$ ipython --no-banner

In [1]: import numpy as np

In [2]: np.set_printoptions(suppress=True, linewidth=160)

In [3]: def tidy(a):
   ...:     return np.round(a, 2) + 0
   ...: 

In [4]: feats = np.load("x.npy")

In [5]: tidy(feats)
Out[5]: 
array([[-0.12, -0.26, -0.27,  0.01,  0.08,  0.26,  0.01,  0.43,  0.18],
       [ 0.38, -0.24,  0.31,  0.09, -0.09,  0.  ,  0.07,  0.09, -0.42],
       [ 0.26, -0.33, -0.29, -0.24,  0.17,  0.12, -0.1 ,  0.05, -0.03],
       [-0.29,  0.23, -0.03,  0.  , -0.08, -0.24,  0.04, -0.18, -0.51],
       [ 0.26,  0.36, -0.03,  0.46,  0.03,  0.14, -0.2 , -0.19,  0.2 ],
       [-0.23, -0.09,  0.  , -0.33,  0.43, -0.19,  0.28, -0.44, -0.01],
       [-0.17, -0.13,  0.34, -0.2 , -0.11,  0.3 , -0.06,  0.29, -0.38],
       [-0.26, -0.16, -0.15,  0.19,  0.06,  0.49, -0.27, -0.3 , -0.26],
       [-0.41, -0.05, -0.42,  0.1 , -0.55, -0.15, -0.1 ,  0.04, -0.04],
       [-0.09,  0.38, -0.19,  0.24,  0.49,  0.26,  0.1 ,  0.2 , -0.33],
       [-0.2 ,  0.03,  0.35,  0.24, -0.23,  0.3 ,  0.62, -0.02,  0.2 ],
       [-0.15,  0.27,  0.31, -0.44, -0.09,  0.35, -0.43, -0.18,  0.23],
       [ 0.41,  0.43, -0.31, -0.39, -0.34,  0.21,  0.25, -0.02, -0.2 ],
       [-0.09, -0.02, -0.26, -0.18,  0.03,  0.29,  0.37, -0.07,  0.15],
       [ 0.23, -0.36, -0.08,  0.16, -0.16,  0.2 ,  0.05, -0.54, -0.1 ]])

In [6]: # keeps lengths

In [7]: tidy(feats[:, 1] @ feats[:, 6])
Out[7]: np.float64(0.0)

In [8]: print(tidy(np.linalg.norm(feats, axis=0)))
[1. 1. 1. 1. 1. 1. 1. 1. 1.]

In [9]: Q, Rm = np.linalg.qr(feats)

In [10]: tidy(Q.T @ Q)
Out[10]: 
array([[1., 0., 0., 0., 0., 0., 0., 0., 0.],
       [0., 1., 0., 0., 0., 0., 0., 0., 0.],
       [0., 0., 1., 0., 0., 0., 0., 0., 0.],
       [0., 0., 0., 1., 0., 0., 0., 0., 0.],
       [0., 0., 0., 0., 1., 0., 0., 0., 0.],
       [0., 0., 0., 0., 0., 1., 0., 0., 0.],
       [0., 0., 0., 0., 0., 0., 1., 0., 0.],
       [0., 0., 0., 0., 0., 0., 0., 1., 0.],
       [0., 0., 0., 0., 0., 0., 0., 0., 1.]])

In [11]: print(np.trace(Q @ Q.T))
9.0

In [12]: tidy(Q)
Out[12]: 
array([[-0.12, -0.26, -0.27,  0.01,  0.08,  0.26,  0.01,  0.43,  0.18],
       [ 0.38, -0.24,  0.31,  0.09, -0.09,  0.  ,  0.07,  0.09, -0.42],
       [ 0.26, -0.33, -0.29, -0.24,  0.17,  0.12, -0.1 ,  0.05, -0.03],
       [-0.29,  0.23, -0.03,  0.  , -0.08, -0.24,  0.04, -0.18, -0.51],
       [ 0.26,  0.36, -0.03,  0.46,  0.03,  0.14, -0.2 , -0.19,  0.2 ],
       [-0.23, -0.09,  0.  , -0.33,  0.43, -0.19,  0.28, -0.44, -0.01],
       [-0.17, -0.13,  0.34, -0.2 , -0.11,  0.3 , -0.06,  0.29, -0.38],
       [-0.26, -0.16, -0.15,  0.19,  0.06,  0.49, -0.27, -0.3 , -0.26],
       [-0.41, -0.05, -0.42,  0.1 , -0.55, -0.15, -0.1 ,  0.04, -0.04],
       [-0.09,  0.38, -0.19,  0.24,  0.49,  0.26,  0.1 ,  0.2 , -0.33],
       [-0.2 ,  0.03,  0.35,  0.24, -0.23,  0.3 ,  0.62, -0.02,  0.2 ],
       [-0.15,  0.27,  0.31, -0.44, -0.09,  0.35, -0.43, -0.18,  0.23],
       [ 0.41,  0.43, -0.31, -0.39, -0.34,  0.21,  0.25, -0.02, -0.2 ],
       [-0.09, -0.02, -0.26, -0.18,  0.03,  0.29,  0.37, -0.07,  0.15],
       [ 0.23, -0.36, -0.08,  0.16, -0.16,  0.2 ,  0.05, -0.54, -0.1 ]])

In [13]: np.allclose(Rm.T @ Rm, feats.T @ feats)
Out[13]: True

In [14]: M2 = np.array([[0, 3, 0, 2, 1, 1, 1, 1, 3],
    ...:     [0, 0, 0, 3, 2, 2, 2, 2, 0],
    ...:     [3, 0, 3, 2, 2, 2, 3, 3, 2],
    ...:     [0, 3, 2, 2, 1, 3, 3, 2, 0],
    ...:     [1, 0, 0, 1, 3, 2, 2, 3, 3],
    ...:     [0, 2, 1, 2, 0, 2, 3, 0, 0],
    ...:     [1, 0, 1, 1, 0, 3, 0, 2, 3],
    ...:     [2, 3, 2, 1, 0, 3, 1, 0, 3],
    ...:     [2, 2, 3, 3, 2, 3, 0, 0, 3]])

In [15]: M2[-1] = M2[0]

In [16]: E = M2 + 0.02 * np.eye(9)

In [17]: E
Out[17]: 
array([[0.02, 3.  , 0.  , 2.  , 1.  , 1.  , 1.  , 1.  , 3.  ],
       [0.  , 0.02, 0.  , 3.  , 2.  , 2.  , 2.  , 2.  , 0.  ],
       [3.  , 0.  , 3.02, 2.  , 2.  , 2.  , 3.  , 3.  , 2.  ],
       [0.  , 3.  , 2.  , 2.02, 1.  , 3.  , 3.  , 2.  , 0.  ],
       [1.  , 0.  , 0.  , 1.  , 3.02, 2.  , 2.  , 3.  , 3.  ],
       [0.  , 2.  , 1.  , 2.  , 0.  , 2.02, 3.  , 0.  , 0.  ],
       [1.  , 0.  , 1.  , 1.  , 0.  , 3.  , 0.02, 2.  , 3.  ],
       [2.  , 3.  , 2.  , 1.  , 0.  , 3.  , 1.  , 0.02, 3.  ],
       [0.  , 3.  , 0.  , 2.  , 1.  , 1.  , 1.  , 1.  , 3.02]])

In [18]: left, sv, vt = np.linalg.svd(E)

In [19]: print(tidy(sv))
[14.31  5.54  5.11  4.16  2.49  1.64  1.38  0.94  0.01]

In [20]: M2 = left[:, :8] @ np.diag(sv[:8]) @ vt[:8]

In [21]: print(tidy(np.abs(E - M2).max()))
0.0

In [22]: tidy(np.linalg.norm(E - M2) / np.linalg.norm(E))
Out[22]: np.float64(0.0)

In [23]: u, r1 = E[6], E[3]

In [24]: u @ r1
Out[24]: np.float64(17.08)

In [25]: p = (u @ r1) / (u @ u) * u

In [26]: (r1 - p) @ u
Out[26]: np.float64(0.0)

In [27]: tidy(p)
Out[27]: array([0.68, 0.  , 0.68, 0.68, 0.  , 2.05, 0.01, 1.37, 2.05])

In [28]: M2 = np.array([[-2, 0, 2],
    ...:     [1, -1, 0],
    ...:     [2, -2, -2],
    ...:     [-1, -2, -2],
    ...:     [2, 2, -2],
    ...:     [0, 2, -2],
    ...:     [-1, -2, 2],
    ...:     [1, 1, 0],
    ...:     [0, -1, 1]])

In [29]: tidy(np.einsum("ij,ij->i", E, E))
Out[29]: array([26.  , 25.  , 52.12, 40.08, 37.12, 22.08, 25.  , 37.  , 26.12])

In [30]: np.linalg.matrix_rank(np.vstack([E, M2.T]))
Out[30]: np.int64(9)
